$ python -q
>>> import numpy as np
>>> from numpy import linalg as LA
>>> np.set_printoptions(precision=4, suppress=True, linewidth=160, floatmode="fixed")
>>> tidy = lambda a: np.round(a, 4) + 0
>>> m1 = np.array([[1.1, -0.1, -0.4, -0.4, -2.1, 0.3, 0.8, -2.1],
...     [1.1, 0.8, 0.0, -1.2, -2.3, -1.5, 0.0, 1.7],
...     [1.5, 0.1, 0.8, 1.1, 0.5, 0.0, 2.6, -0.4],
...     [-1.0, 0.4, 0.8, 0.1, 0.2, -0.9, -1.2, 0.9],
...     [1.5, 0.0, -0.4, 0.4, -0.8, -1.4, 1.8, 0.7],
...     [0.3, -0.2, 0.2, -0.7, -0.3, 0.9, 1.3, -0.1],
...     [1.3, -1.0, -0.4, 0.8, 1.0, -0.8, 0.4, -0.6],
...     [1.7, 1.1, -0.8, 0.7, 1.3, -0.7, 0.2, 2.2],
...     [1.2, 0.9, 0.1, 0.7, 0.4, 0.5, 0.3, 0.4]])
>>> rng = np.random.default_rng(41)
>>> m1[1] = m1[7] + 0.02 * rng.normal(size=8)
>>> tidy(m1)
array([[ 1.1000, -0.1000, -0.4000, -0.4000, -2.1000,  0.3000,  0.8000, -2.1000],
       [ 1.6754,  1.1053, -0.8001,  0.7100,  1.2735, -0.6778,  0.2019,  2.1766],
       [ 1.5000,  0.1000,  0.8000,  1.1000,  0.5000,  0.0000,  2.6000, -0.4000],
       [-1.0000,  0.4000,  0.8000,  0.1000,  0.2000, -0.9000, -1.2000,  0.9000],
       [ 1.5000,  0.0000, -0.4000,  0.4000, -0.8000, -1.4000,  1.8000,  0.7000],
       [ 0.3000, -0.2000,  0.2000, -0.7000, -0.3000,  0.9000,  1.3000, -0.1000],
       [ 1.3000, -1.0000, -0.4000,  0.8000,  1.0000, -0.8000,  0.4000, -0.6000],
       [ 1.7000,  1.1000, -0.8000,  0.7000,  1.3000, -0.7000,  0.2000,  2.2000],
       [ 1.2000,  0.9000,  0.1000,  0.7000,  0.4000,  0.5000,  0.3000,  0.4000]])
>>> x = np.array([-3, -2, -1, 0, 3, -1, -2, 3])
>>> rhs = m1 @ x
>>> tidy(LA.solve(m1.T @ m1, m1.T @ rhs))
array([-3.0000, -2.0000, -1.0000,  0.0000,  3.0000, -1.0000, -2.0000,  3.0000])
>>> tidy(LA.pinv(m1) @ m1)
array([[1.0000, 0.0000, 0.0000, 0.0000, 0.0000, 0.0000, 0.0000, 0.0000],
       [0.0000, 1.0000, 0.0000, 0.0000, 0.0000, 0.0000, 0.0000, 0.0000],
       [0.0000, 0.0000, 1.0000, 0.0000, 0.0000, 0.0000, 0.0000, 0.0000],
       [0.0000, 0.0000, 0.0000, 1.0000, 0.0000, 0.0000, 0.0000, 0.0000],
       [0.0000, 0.0000, 0.0000, 0.0000, 1.0000, 0.0000, 0.0000, 0.0000],
       [0.0000, 0.0000, 0.0000, 0.0000, 0.0000, 1.0000, 0.0000, 0.0000],
       [0.0000, 0.0000, 0.0000, 0.0000, 0.0000, 0.0000, 1.0000, 0.0000],
       [0.0000, 0.0000, 0.0000, 0.0000, 0.0000, 0.0000, 0.0000, 1.0000]])
>>> tidy(rhs)
array([-17.2000,   4.1876, -10.4000,   8.0000,  -6.6000,  -5.4000,  -0.3000,   4.3000,  -4.2000])
>>> rhs = rhs + 0.05 * rng.normal(size=9)
>>> tidy(rhs)
array([-17.2679,   4.1223, -10.4359,   8.0593,  -6.5553,  -5.4272,  -0.3273,   4.3965,  -4.1549])
>>> c, *_ = LA.lstsq(m1, rhs)
>>> tidy(m1.T @ (rhs - m1 @ c))
array([0.0000, 0.0000, 0.0000, 0.0000, 0.0000, 0.0000, 0.0000, 0.0000])
>>> [round(float(LA.norm(LA.solve(m1.T @ m1 + lam * np.eye(8), m1.T @ rhs))), 2) for lam in (0, 1, 10, 100)]
[6.12, 5.35, 3.53, 0.93]
>>> W1 = np.array([[0, 1, 0],
...     [2, 1, 0],
...     [1, 2, 2],
...     [1, 0, 3],
...     [2, 2, 2],
...     [2, 3, 1],
...     [3, 0, 1],
...     [2, 0, 0]])
>>> c = np.array([2, 3, 1])
>>> act = np.maximum(m1 @ W1 + c, 0)
>>> tidy((act > 0).mean(axis=0))
array([0.8889, 0.7778, 0.8889])
>>> (act > 0).astype(int)
array([[0, 0, 0],
       [1, 1, 1],
       [1, 1, 1],
       [1, 1, 1],
       [1, 0, 1],
       [1, 1, 1],
       [1, 1, 1],
       [1, 1, 1],
       [1, 1, 1]])
>>> LA.matrix_rank(act)
np.int64(3)
>>> Z = np.array([[1, 1], [0, 2], [0, 1]])
>>> tidy(act @ Z)
array([[ 0.0000,  0.0000],
       [10.2706, 23.2590],
       [12.1000, 36.0000],
       [ 0.5000,  5.1000],
       [ 4.4000,  4.6000],
       [ 6.0000, 18.1000],
       [ 0.8000,  9.2000],
       [10.3000, 23.3000],
       [ 8.1000, 28.2000]])
>>> W1 @ Z
array([[0, 2],
       [2, 4],
       [1, 7],
       [1, 4],
       [2, 8],
       [2, 9],
       [3, 4],
       [2, 2]])
>>> Y = np.c_[m1[:, :2] @ np.array([[-2, -3], [0, 2]]), np.array([0, 0, 1, 0, 2, 1, 1, 2, 2])]
>>> tidy(Y)
array([[-2.2000, -3.5000,  0.0000],
       [-3.3507, -2.8154,  0.0000],
       [-3.0000, -4.3000,  1.0000],
       [ 2.0000,  3.8000,  0.0000],
       [-3.0000, -4.5000,  2.0000],
       [-0.6000, -1.3000,  1.0000],
       [-2.6000, -5.9000,  1.0000],
       [-3.4000, -2.9000,  2.0000],
       [-2.4000, -1.8000,  2.0000]])
>>> tidy(LA.lstsq(m1, Y[:, 0])[0])
array([-2.0000,  0.0000,  0.0000,  0.0000,  0.0000,  0.0000,  0.0000,  0.0000])
>>> tidy(LA.norm(Y - m1 @ LA.lstsq(m1, Y)[0], axis=0))
array([0.0000, 0.0000, 1.4021])
>>> Y = m1 / np.sqrt((m1 ** 2).mean(axis=1, keepdims=True))
>>> LA.matrix_rank(m1 - m1.mean(axis=1, keepdims=True))
np.int64(7)
>>> tidy(Y[3])
array([-1.2765,  0.5106,  1.0212,  0.1276,  0.2553, -1.1488, -1.5317,  1.1488])
>>> P = m1 @ LA.solve(m1.T @ m1, m1.T)
>>> tidy(np.diag(P))
array([0.9999, 0.4865, 1.0000, 0.9994, 0.9999, 0.9994, 0.9997, 0.5156, 0.9998])
>>> tidy(P @ m1[:, 0])
array([ 1.1000,  1.6754,  1.5000, -1.0000,  1.5000,  0.3000,  1.3000,  1.7000,  1.2000])
>>> np.allclose(P @ P, P)
True
>>> feats = np.load("mat.npy")
>>> feats
array([[ 0,  0,  0,  0,  0,  0,  0],
       [ 2,  2,  0,  0,  1,  0, -2],
       [ 2,  2,  0,  0,  1,  0, -2],
       [ 4,  4,  0,  0,  2,  0, -4],
       [ 2,  2,  0,  0,  1,  0, -2],
       [ 0,  0,  0,  0,  0,  0,  0],
       [-2, -2,  0,  0, -1,  0,  2],
       [-2, -2,  0,  0, -1,  0,  2],
       [-2, -2,  0,  0, -1,  0,  2]])
>>> left, s, Vh = LA.svd(feats)
>>> evecs = Vh[:(s > 1e-8).sum()]
>>> x = feats[4] + -1 * feats[6] + rng.integers(2) * np.eye(7)[4]
>>> x
array([ 4.0000,  4.0000,  0.0000,  0.0000,  3.0000,  0.0000, -4.0000])
>>> tidy(np.diag(evecs.T @ evecs))
array([0.3077, 0.3077, 0.0000, 0.0000, 0.0769, 0.0000, 0.3077])
>>> np.allclose(evecs.T @ evecs @ x, x)
False
>>> tidy(evecs.T @ evecs)
array([[ 0.3077,  0.3077,  0.0000,  0.0000,  0.1538,  0.0000, -0.3077],
       [ 0.3077,  0.3077,  0.0000,  0.0000,  0.1538,  0.0000, -0.3077],
       [ 0.0000,  0.0000,  0.0000,  0.0000,  0.0000,  0.0000,  0.0000],
       [ 0.0000,  0.0000,  0.0000,  0.0000,  0.0000,  0.0000,  0.0000],
       [ 0.1538,  0.1538,  0.0000,  0.0000,  0.0769,  0.0000, -0.1538],
       [ 0.0000,  0.0000,  0.0000,  0.0000,  0.0000,  0.0000,  0.0000],
       [-0.3077, -0.3077,  0.0000,  0.0000, -0.1538,  0.0000,  0.3077]])
>>> W0 = np.array([[-0.6, -0.2, -1.1, -0.7, 1.9, -0.7],
...     [-0.6, 0.7, -0.5, 0.2, -1.2, 1.2],
...     [-0.6, -0.6, 0.0, 0.8, 1.3, 0.7],
...     [-2.0, -0.7, -1.0, 0.2, -0.3, 1.4],
...     [0.1, -0.5, 0.3, -0.6, 0.0, -0.3],
...     [1.3, 2.4, -1.3, 0.1, -1.3, 0.4],
...     [1.2, -0.3, -0.3, -0.6, 0.5, -0.3]])
>>> lab = rng.permutation(6)
>>> Y = W0[:, lab] * rng.choice([-1, 1], 6)
>>> Y
array([[ 0.7000, -0.6000, -0.7000,  1.9000, -0.2000, -1.1000],
       [-1.2000, -0.6000,  0.2000, -1.2000,  0.7000, -0.5000],
       [-0.7000, -0.6000,  0.8000,  1.3000, -0.6000,  0.0000],
       [-1.4000, -2.0000,  0.2000, -0.3000, -0.7000, -1.0000],
       [ 0.3000,  0.1000, -0.6000,  0.0000, -0.5000,  0.3000],
       [-0.4000,  1.3000,  0.1000, -1.3000,  2.4000, -1.3000],
       [ 0.3000,  1.2000, -0.6000,  0.5000, -0.3000, -0.3000]])
>>> left, _, Vh = LA.svd(W0.T @ Y)
>>> tidy(left @ Vh)
array([[ 0.0000,  1.0000,  0.0000,  0.0000,  0.0000,  0.0000],
       [ 0.0000,  0.0000,  0.0000,  0.0000,  1.0000,  0.0000],
       [ 0.0000,  0.0000,  0.0000,  0.0000,  0.0000,  1.0000],
       [ 0.0000,  0.0000,  1.0000,  0.0000,  0.0000,  0.0000],
       [ 0.0000,  0.0000,  0.0000,  1.0000,  0.0000,  0.0000],
       [-1.0000,  0.0000,  0.0000,  0.0000,  0.0000,  0.0000]])
>>> tidy(LA.lstsq(W0, Y)[0])
array([[ 0.0000,  1.0000,  0.0000,  0.0000,  0.0000,  0.0000],
       [ 0.0000,  0.0000,  0.0000,  0.0000,  1.0000,  0.0000],
       [ 0.0000,  0.0000,  0.0000,  0.0000,  0.0000,  1.0000],
       [ 0.0000,  0.0000,  1.0000,  0.0000,  0.0000,  0.0000],
       [ 0.0000,  0.0000,  0.0000,  1.0000,  0.0000,  0.0000],
       [-1.0000,  0.0000,  0.0000,  0.0000,  0.0000,  0.0000]])
>>> lab
array([5, 0, 3, 4, 1, 2])
>>> A = np.load("run19.npy")
>>> A
array([[ 0,  0, -2,  0,  0,  0,  0,  0,  0,  0],
       [ 0,  0,  0,  0,  0, -1,  0,  0,  0,  0],
       [ 0,  0,  0,  0,  0,  0,  0,  0,  0,  2],
       [ 0,  0,  0,  0,  0,  0,  0,  2,  0,  0],
       [ 0,  0,  0,  0,  0,  0,  0,  0,  0,  0],
       [ 0,  0,  0,  0,  2,  0,  0,  0,  0,  0],
       [ 0,  0,  0,  1,  0,  0,  0,  0,  0,  0],
       [ 0,  0,  0,  0,  0,  0,  0,  0,  0,  0],
       [ 0, -1,  0,  0,  0,  0,  0,  0,  0,  0],
       [ 0,  0,  0,  0,  0,  0,  0,  0,  0,  0]])
>>> left, s, Vh = LA.svd(A)
>>> evecs = Vh[:(s > 1e-8).sum()]
>>> x = A[9] + -2 * A[0] + rng.integers(2) * np.eye(10)[4]
>>> x
array([0.0000, 0.0000, 4.0000, 0.0000, 0.0000, 0.0000, 0.0000, 0.0000, 0.0000, 0.0000])
>>> evecs.T @ evecs
array([[0.0000, 0.0000, 0.0000, 0.0000, 0.0000, 0.0000, 0.0000, 0.0000, 0.0000, 0.0000],
       [0.0000, 1.0000, 0.0000, 0.0000, 0.0000, 0.0000, 0.0000, 0.0000, 0.0000, 0.0000],
       [0.0000, 0.0000, 1.0000, 0.0000, 0.0000, 0.0000, 0.0000, 0.0000, 0.0000, 0.0000],
       [0.0000, 0.0000, 0.0000, 1.0000, 0.0000, 0.0000, 0.0000, 0.0000, 0.0000, 0.0000],
       [0.0000, 0.0000, 0.0000, 0.0000, 1.0000, 0.0000, 0.0000, 0.0000, 0.0000, 0.0000],
       [0.0000, 0.0000, 0.0000, 0.0000, 0.0000, 1.0000, 0.0000, 0.0000, 0.0000, 0.0000],
       [0.0000, 0.0000, 0.0000, 0.0000, 0.0000, 0.0000, 0.0000, 0.0000, 0.0000, 0.0000],
       [0.0000, 0.0000, 0.0000, 0.0000, 0.0000, 0.0000, 0.0000, 1.0000, 0.0000, 0.0000],
       [0.0000, 0.0000, 0.0000, 0.0000, 0.0000, 0.0000, 0.0000, 0.0000, 0.0000, 0.0000],
       [0.0000, 0.0000, 0.0000, 0.0000, 0.0000, 0.0000, 0.0000, 0.0000, 0.0000, 1.0000]])
>>> LA.matrix_rank(np.vstack([A, x]))
np.int64(7)
>>> tidy(LA.det(A))
np.float64(0.0)
>>> left, s = LA.svd(A)
Traceback (most recent call last):
  File "<python-input-64>", line 1, in <module>
    left, s = LA.svd(A)
    ^^^^^^^
ValueError: too many values to unpack (expected 2)
>>> left, s, Vh = LA.svd(A, full_matrices=False)
>>> s / s[0]
array([ 1.0000,  1.0000,  1.0000,  1.0000,  0.5000,  0.5000,  0.5000, -0.0000, -0.0000,  0.0000])
>>> (s > 1e-8).sum()
np.int64(7)
>>> tidy(np.sqrt((s ** 2).sum())), tidy(LA.norm(A))
(np.float64(4.3589), np.float64(4.3589))
>>> left.T @ left
array([[1.0000, 0.0000, 0.0000, 0.0000, 0.0000, 0.0000, 0.0000, 0.0000, 0.0000, 0.0000],
       [0.0000, 1.0000, 0.0000, 0.0000, 0.0000, 0.0000, 0.0000, 0.0000, 0.0000, 0.0000],
       [0.0000, 0.0000, 1.0000, 0.0000, 0.0000, 0.0000, 0.0000, 0.0000, 0.0000, 0.0000],
       [0.0000, 0.0000, 0.0000, 1.0000, 0.0000, 0.0000, 0.0000, 0.0000, 0.0000, 0.0000],
       [0.0000, 0.0000, 0.0000, 0.0000, 1.0000, 0.0000, 0.0000, 0.0000, 0.0000, 0.0000],
       [0.0000, 0.0000, 0.0000, 0.0000, 0.0000, 1.0000, 0.0000, 0.0000, 0.0000, 0.0000],
       [0.0000, 0.0000, 0.0000, 0.0000, 0.0000, 0.0000, 1.0000, 0.0000, 0.0000, 0.0000],
       [0.0000, 0.0000, 0.0000, 0.0000, 0.0000, 0.0000, 0.0000, 1.0000, 0.0000, 0.0000],
       [0.0000, 0.0000, 0.0000, 0.0000, 0.0000, 0.0000, 0.0000, 0.0000, 1.0000, 0.0000],
       [0.0000, 0.0000, 0.0000, 0.0000, 0.0000, 0.0000, 0.0000, 0.0000, 0.0000, 1.0000]])
>>> LA.matrix_rank(A, rtol=0.1)
np.int64(7)
>>> np.argsort(-LA.norm(A, axis=0).round(6), kind="stable")[:3]
array([2, 4, 7])
>>> LA.cond(A) > 100
np.True_
>>> Y = np.array([[2, -1, -1],
...     [1, 1, 1],
...     [2, 1, -2],
...     [1, -1, 1],
...     [2, 0, -2],
...     [1, -2, -1]])
>>> Z = np.array([[3, 0, 2, 0, 1, 2, 3, 1, 2, 3, 1, 1],
...     [1, 0, 3, 2, 1, 2, 0, 3, 0, 0, 0, 2],
...     [3, 2, 1, 1, 0, 1, 0, 0, 1, 0, 0, 0]])
>>> J = Y @ Z + 0.05 * rng.normal(size=(6, 12))
>>> tidy(J)
array([[ 2.0284, -1.9608, -0.0315, -3.0111,  1.0986,  0.9907,  6.0015, -0.9780,  2.9711,  5.9805,  2.0839,  0.0648],
       [ 6.9448,  2.0033,  5.9355,  2.9234,  2.0001,  5.0762,  2.9959,  4.0735,  2.9472,  3.0068,  1.0040,  3.0043],
       [ 1.0497, -3.9713,  4.9725, -0.0676,  2.9723,  3.9990,  5.9725,  4.9237,  1.9118,  6.0406,  2.0128,  3.9707],
       [ 5.0220,  2.0247, -0.0107, -1.0214,  0.0574,  1.0427,  3.0716, -1.9494,  3.0129,  2.9775,  0.9829, -1.0297],
       [ 0.0033, -3.9895,  2.0583, -1.9326,  1.9991,  2.0195,  5.9412,  1.9661,  1.9457,  6.0063,  1.9731,  1.9613],
       [-2.0015, -2.0937, -5.0049, -4.9773, -0.9384, -3.0589,  2.9782, -5.1030,  1.0659,  2.9894,  1.0107, -3.0770]])
>>> tidy(np.trace(LA.pinv(A) @ A))
np.float64(7.0)
>>> np.abs(np.diag(LA.qr(A)[1])) > 1e-9
array([False,  True, False,  True,  True,  True, False, False, False, False])
>>> tidy(A @ LA.pinv(A) @ A)
array([[ 0.0000,  0.0000, -2.0000,  0.0000,  0.0000,  0.0000,  0.0000,  0.0000,  0.0000,  0.0000],
       [ 0.0000,  0.0000,  0.0000,  0.0000,  0.0000, -1.0000,  0.0000,  0.0000,  0.0000,  0.0000],
       [ 0.0000,  0.0000,  0.0000,  0.0000,  0.0000,  0.0000,  0.0000,  0.0000,  0.0000,  2.0000],
       [ 0.0000,  0.0000,  0.0000,  0.0000,  0.0000,  0.0000,  0.0000,  2.0000,  0.0000,  0.0000],
       [ 0.0000,  0.0000,  0.0000,  0.0000,  0.0000,  0.0000,  0.0000,  0.0000,  0.0000,  0.0000],
       [ 0.0000,  0.0000,  0.0000,  0.0000,  2.0000,  0.0000,  0.0000,  0.0000,  0.0000,  0.0000],
       [ 0.0000,  0.0000,  0.0000,  1.0000,  0.0000,  0.0000,  0.0000,  0.0000,  0.0000,  0.0000],
       [ 0.0000,  0.0000,  0.0000,  0.0000,  0.0000,  0.0000,  0.0000,  0.0000,  0.0000,  0.0000],
       [ 0.0000, -1.0000,  0.0000,  0.0000,  0.0000,  0.0000,  0.0000,  0.0000,  0.0000,  0.0000],
       [ 0.0000,  0.0000,  0.0000,  0.0000,  0.0000,  0.0000,  0.0000,  0.0000,  0.0000,  0.0000]])
